% python3 -q
>>> import numpy as np
>>> import numpy.linalg as la
>>> np.set_printoptions(precision=2, suppress=True, linewidth=140)
>>> def tidy(a):
...     return np.round(a, 2) + 0
... 
>>> mat = np.loadtxt("a.csv", delimiter=",")
>>> tidy(mat)
array([[ 0.45, -0.23, -0.86],
       [-0.23,  0.9 , -0.37],
       [-0.86, -0.37, -0.35]])
>>> ev, evecs = la.eigh(mat)
>>> tidy(la.eigvalsh(mat @ mat))
array([1., 1., 1.])
>>> tidy(ev.sum()), np.trace(mat)
(np.float64(1.0), np.float64(1.0))
>>> tidy(ev)
array([-1.,  1.,  1.])
>>> tidy(evecs.T @ mat @ evecs)
array([[-1.,  0.,  0.],
       [ 0.,  1.,  0.],
       [ 0.,  0.,  1.]])
>>> tidy(la.eigvalsh(mat + -1 * np.eye(3)))
array([-2.,  0.,  0.])
>>> tidy(la.svd(mat, compute_uv=False))
array([1., 1., 1.])
>>> (ev > 1e-8).sum(), (ev < -1e-8).sum()
(np.int64(2), np.int64(1))
>>> ev, evecs = la.eig(mat)
>>> tidy(np.sort(la.eigvals(la.inv(mat))))
array([-1.,  1.,  1.])
>>> tidy(np.sort(la.eigvals(mat.T)))
array([-1.,  1.,  1.])
>>> ev
array([ 1., -1.,  1.])
>>> np.prod(ev)
np.float64(-1.0)
>>> M2 = np.array([[1, 3, 0], [3, 2, 3], [2, 2, 1]])
>>> tidy(M2.T @ mat.T)
array([[-1.97,  1.73, -2.67],
       [-0.83,  0.36, -4.02],
       [-1.56,  2.33, -1.46]])
>>> tidy(np.einsum("ik,kj->ji", mat, M2))
array([[-1.97,  1.73, -2.67],
       [-0.83,  0.36, -4.02],
       [-1.56,  2.33, -1.46]])
>>> tidy(mat @ M2)
array([[-1.97, -0.83, -1.56],
       [ 1.73,  0.36,  2.33],
       [-2.67, -4.02, -1.46]])
>>> tidy(la.det(mat))
np.float64(-1.0)
>>> np.allclose(mat, mat.T)
True
>>> la.determinant(mat)
Traceback (most recent call last):
  File "<python-input-25>", line 1, in <module>
    la.determinant(mat)
    ^^^^^^^^^^^^^^
AttributeError: module 'numpy.linalg' has no attribute 'determinant'
>>> tidy(mat @ mat)
array([[1., 0., 0.],
       [0., 1., 0.],
       [0., 0., 1.]])
>>> tidy(la.matrix_power(mat, 3))
array([[ 0.45, -0.23, -0.86],
       [-0.23,  0.9 , -0.37],
       [-0.86, -0.37, -0.35]])
>>> tidy(np.abs(la.eigvals(mat)).max())
np.float64(1.0)
>>> tidy((mat + mat.T) / 2)
array([[ 0.45, -0.23, -0.86],
       [-0.23,  0.9 , -0.37],
       [-0.86, -0.37, -0.35]])
>>> F = np.load("test15.npy")
>>> F
array([[ 3., -5.,  5.,  2.],
       [ 0., -1.,  4.,  2.],
       [ 0., -3.,  6.,  2.],
       [ 0.,  3., -4.,  0.]])
>>> (F + F.T) / 2
array([[ 3. , -2.5,  2.5,  1. ],
       [-2.5, -1. ,  0.5,  2.5],
       [ 2.5,  0.5,  6. , -1. ],
       [ 1. ,  2.5, -1. ,  0. ]])
>>> la.determinant(F)
Traceback (most recent call last):
  File "<python-input-33>", line 1, in <module>
    la.determinant(F)
    ^^^^^^^^^^^^^^
AttributeError: module 'numpy.linalg' has no attribute 'determinant'
>>> x = np.array([1, -2, 3, -1])
>>> y = F @ x
>>> coef, lr = np.zeros(4), 1 / la.norm(F, 2) ** 2
>>> for i in range(6):
...     coef -= lr * F.T @ (F @ coef - y)
...     if i % 2 == 0: print(i, round(la.norm(F @ coef - y), 2))
... 
0 3.04
2 2.83
4 2.64
>>> tidy(la.cond(F))
np.float64(67.91)
>>> tidy(coef)
array([ 0.58, -1.95,  2.57,  0.68])
>>> tidy(la.eigvals(F).sum().real)
np.float64(8.0)
>>> tidy(la.eigvals(F))
array([3., 1., 2., 2.])
>>> tidy(la.det(F[::-1]))
np.float64(12.0)
>>> tidy(np.poly(F))
array([  1.,  -8.,  23., -28.,  12.])
>>> la.rank(F)
Traceback (most recent call last):
  File "<python-input-44>", line 1, in <module>
    la.rank(F)
    ^^^^^^^
AttributeError: module 'numpy.linalg' has no attribute 'rank'
>>> np.diff(F, axis=0)
array([[ -3.,   4.,  -1.,   0.],
       [  0.,  -2.,   2.,   0.],
       [  0.,   6., -10.,  -2.]])
>>> F.sum(axis=1)
array([ 5.,  5.,  5., -1.])
>>> np.count_nonzero(F)
np.int64(12)
>>> F.shape
(4, 4)
>>> la.matrix_rank(F)
np.int64(4)
>>> np.abs(F).max()
np.float64(6.0)
>>> M2 = F / la.norm(F, axis=1, keepdims=True)
>>> G = M2 @ M2.T
>>> (np.abs(G) > 0.9).astype(int)
array([[1, 0, 0, 0],
       [0, 1, 1, 0],
       [0, 1, 1, 1],
       [0, 0, 1, 1]])
>>> (G - 2 * np.eye(4)).round(6).argmax(axis=1)
array([2, 2, 1, 1])
>>> tidy(G[0])
array([ 1.  ,  0.8 ,  0.88, -0.88])
>>> np.argwhere(np.triu(np.abs(G) > 0.95, 1))
array([[1, 2]])
>>> tidy(G)
array([[ 1.  ,  0.8 ,  0.88, -0.88],
       [ 0.8 ,  1.  ,  0.97, -0.83],
       [ 0.88,  0.97,  1.  , -0.94],
       [-0.88, -0.83, -0.94,  1.  ]])
>>> basis = np.array([[3, -2, 0], [3, 0, 0]])
>>> rng = np.random.default_rng(3516)
>>> J = rng.normal(size=(35, 2)) @ basis + np.array([1, 4, 1])
>>> tidy(J)
array([[  1.09,   2.6 ,   1.  ],
       [  2.66,   5.98,   1.  ],
       [  1.17,   4.03,   1.  ],
       [  1.62,   1.61,   1.  ],
       [  0.44,   3.06,   1.  ],
       [  7.78,   2.94,   1.  ],
       [ -4.47,   2.74,   1.  ],
       [-11.03,   5.78,   1.  ],
       [  6.37,   2.4 ,   1.  ],
       [  0.84,   3.14,   1.  ],
       [  8.85,   0.97,   1.  ],
       [ -4.38,   7.37,   1.  ],
       [  8.25,  -0.04,   1.  ],
       [  6.35,   2.47,   1.  ],
       [  4.31,   1.62,   1.  ],
       [ -3.18,   7.  ,   1.  ],
       [ -0.49,   2.99,   1.  ],
       [  4.31,   2.68,   1.  ],
       [  4.13,   2.45,   1.  ],
       [  1.3 ,   3.9 ,   1.  ],
       [ -3.85,   6.05,   1.  ],
       [ -2.85,   9.08,   1.  ],
       [  0.81,   2.18,   1.  ],
       [ -6.38,   4.5 ,   1.  ],
       [  2.52,   2.46,   1.  ],
       [  3.3 ,   4.15,   1.  ],
       [ -6.21,   6.87,   1.  ],
       [  0.81,   3.73,   1.  ],
       [  2.01,   5.38,   1.  ],
       [ -6.07,   7.26,   1.  ],
       [ -9.82,   9.65,   1.  ],
       [  0.66,   6.6 ,   1.  ],
       [ -2.91,   6.21,   1.  ],
       [ -9.75,   8.06,   1.  ],
       [  1.26,   5.48,   1.  ]])
>>> ev, evecs = la.eig(F)
>>> tidy(np.sort(la.eigvals(F.T)))
array([1., 2., 2., 3.])
>>> tidy(ev)
array([3., 1., 2., 2.])
>>> proj = J @ la.solve(J.T @ J, J.T)
>>> np.allclose(proj @ proj, proj)
True
>>> tidy(proj @ J[:, 1])
array([ 2.6 ,  5.98,  4.03,  1.61,  3.06,  2.94,  2.74,  5.78,  2.4 ,  3.14,  0.97,  7.37, -0.04,  2.47,  1.62,  7.  ,  2.99,  2.68,  2.45,
        3.9 ,  6.05,  9.08,  2.18,  4.5 ,  2.46,  4.15,  6.87,  3.73,  5.38,  7.26,  9.65,  6.6 ,  6.21,  8.06,  5.48])
>>> tidy(la.eigvalsh(proj))
array([0., 0., 0., 0., 0., 0., 0., 0., 0., 0., 0., 0., 0., 0., 0., 0., 0., 0., 0., 0., 0., 0., 0., 0., 0., 0., 0., 0., 0., 0., 0., 0., 1.,
       1., 1.])
>>> M2 = J / la.norm(J, axis=1, keepdims=True)
>>> G = M2 @ M2.T
>>> (G - 2 * np.eye(35)).round(6).argmax(axis=1)
array([22, 28, 19, 24, 27,  8, 23,  6, 13, 27, 12, 20, 10,  8,  8, 32, 21, 18, 17,  2, 11, 15,  0,  6,  3, 24, 29,  9,  1, 26, 26, 34, 15,
       30,  2])
>>> tidy(np.degrees(np.arccos(np.clip(G[21, 31], -1, 1))))
np.float64(23.11)
>>> M2 = np.c_[J[:, :2] @ np.array([[1, 2], [0, 0]]), np.array([-2, -2, 2, 1, 2, -2, 0, 2, 2, 0, 1, 0, 0, -1, 0, 0, -1, -2, -2, -1, 1, -1, 2, 0, -1, 2, -1, 2, 0, 2, 2, 0, 2, -2, -1])]
>>> tidy(M2)
array([[  1.09,   2.17,  -2.  ],
       [  2.66,   5.33,  -2.  ],
       [  1.17,   2.34,   2.  ],
       [  1.62,   3.24,   1.  ],
       [  0.44,   0.89,   2.  ],
       [  7.78,  15.57,  -2.  ],
       [ -4.47,  -8.95,   0.  ],
       [-11.03, -22.07,   2.  ],
       [  6.37,  12.75,   2.  ],
       [  0.84,   1.67,   0.  ],
       [  8.85,  17.7 ,   1.  ],
       [ -4.38,  -8.76,   0.  ],
       [  8.25,  16.51,   0.  ],
       [  6.35,  12.7 ,  -1.  ],
       [  4.31,   8.62,   0.  ],
       [ -3.18,  -6.36,   0.  ],
       [ -0.49,  -0.98,  -1.  ],
       [  4.31,   8.62,  -2.  ],
       [  4.13,   8.27,  -2.  ],
       [  1.3 ,   2.59,  -1.  ],
       [ -3.85,  -7.69,   1.  ],
       [ -2.85,  -5.7 ,  -1.  ],
       [  0.81,   1.62,   2.  ],
       [ -6.38, -12.76,   0.  ],
       [  2.52,   5.03,  -1.  ],
       [  3.3 ,   6.59,   2.  ],
       [ -6.21, -12.41,  -1.  ],
       [  0.81,   1.61,   2.  ],
       [  2.01,   4.02,   0.  ],
       [ -6.07, -12.13,   2.  ],
       [ -9.82, -19.63,   2.  ],
       [  0.66,   1.33,   0.  ],
       [ -2.91,  -5.81,   2.  ],
       [ -9.75, -19.51,  -2.  ],
       [  1.26,   2.52,  -1.  ]])
>>> la.matrix_rank(M2)
np.int64(2)
>>> tidy(la.norm(M2 - J @ la.lstsq(J, M2)[0], axis=0))
array([0.  , 0.  , 8.31])
>>> tidy(la.lstsq(J, M2[:, 0])[0])
array([1., 0., 0.])
>>> E = np.load("layer4.npy")
>>> E
array([[ 0.6,  2.2,  0.3,  0.6],
       [ 0.2, -2.5,  1.5,  0.5],
       [ 1.4, -0.7, -1.8, -1.9],
       [-0.1, -1. ,  0.3,  0.2],
       [-0.8, -1.6, -0.3,  1.2],
       [-1.6, -0.2,  0.6,  0.4],
       [ 2.7, -1.5, -3.6,  1.5],
       [-1.1, -0.2,  1.4,  0.1],
       [ 0.9, -1.5,  0.3, -0.1],
       [ 1. , -2.4, -1. , -0.5],
       [ 0.3, -0.2, -2.5, -0.5],
       [ 0.6,  0. ,  0. ,  0.6],
       [-0.7,  0.4,  1. , -0.1],
       [ 0.4,  0.5,  1. ,  0.2],
       [ 0.5,  0.8, -0.5, -0.2],
       [ 0. ,  0.8,  1.2,  1.3],
       [ 1.1, -0.9, -0.3,  0. ],
       [ 0.8, -0.4, -0.2,  0.3],
       [-1.1, -0.5,  0.5, -1.1],
       [ 1.7,  0.9,  1. , -1. ],
       [ 0.9,  0.1,  1.1, -1.4],
       [-0.5, -2.4, -1. ,  1.5],
       [ 0.3,  1.2, -1.3,  0.2]])
>>> tidy(E.sum(axis=0))
array([ 7.5, -9.1, -2.3,  1.8])
>>> np.unravel_index(np.abs(E).argmax(), E.shape)
(np.int64(6), np.int64(2))
>>> la.matrix_rank(E)
np.int64(4)
>>> Ac = (E - E.mean(axis=0)) / E.std(axis=0)
>>> np.argwhere(np.abs(Ac) > 2)
array([[0, 1],
       [2, 3],
       [6, 0],
       [6, 2]])
>>> coef = la.lstsq(np.delete(Ac, 0, axis=1), Ac[:, 0])[0]
>>> tidy(1 - np.var(Ac[:, 0] - np.delete(Ac, 0, axis=1) @ coef))
np.float64(0.27)
>>> np.abs(coef).argmax()
np.int64(1)
>>> tidy(coef)
array([ 0.08, -0.51, -0.19])
>>> M2 = np.c_[E[:, :2] @ np.array([[2, 2], [3, 2]]), np.array([1, -3, 5, -2, 3, -3, -2, 4, -2, 3, 3, -2, -4, 1, -4, 3, 5, 1, -3, -5, -4, -3, 3])]
>>> tidy(M2)
array([[ 7.8,  5.6,  1. ],
       [-7.1, -4.6, -3. ],
       [ 0.7,  1.4,  5. ],
       [-3.2, -2.2, -2. ],
       [-6.4, -4.8,  3. ],
       [-3.8, -3.6, -3. ],
       [ 0.9,  2.4, -2. ],
       [-2.8, -2.6,  4. ],
       [-2.7, -1.2, -2. ],
       [-5.2, -2.8,  3. ],
       [ 0. ,  0.2,  3. ],
       [ 1.2,  1.2, -2. ],
       [-0.2, -0.6, -4. ],
       [ 2.3,  1.8,  1. ],
       [ 3.4,  2.6, -4. ],
       [ 2.4,  1.6,  3. ],
       [-0.5,  0.4,  5. ],
       [ 0.4,  0.8,  1. ],
       [-3.7, -3.2, -3. ],
       [ 6.1,  5.2, -5. ],
       [ 2.1,  2. , -4. ],
       [-8.2, -5.8, -3. ],
       [ 4.2,  3. ,  3. ]])
>>> la.matrix_rank(M2)
np.int64(3)
>>> tidy(la.norm(M2 - E @ la.lstsq(E, M2)[0], axis=0))
array([ 0.  ,  0.  , 14.69])
>>> Ac = E - E.mean(axis=0)
>>> evecs = la.svd(Ac)[2][:2]
>>> M2 = Ac - Ac @ evecs.T @ evecs
>>> la.norm(M2, axis=1).round(6).argmax()
np.int64(2)
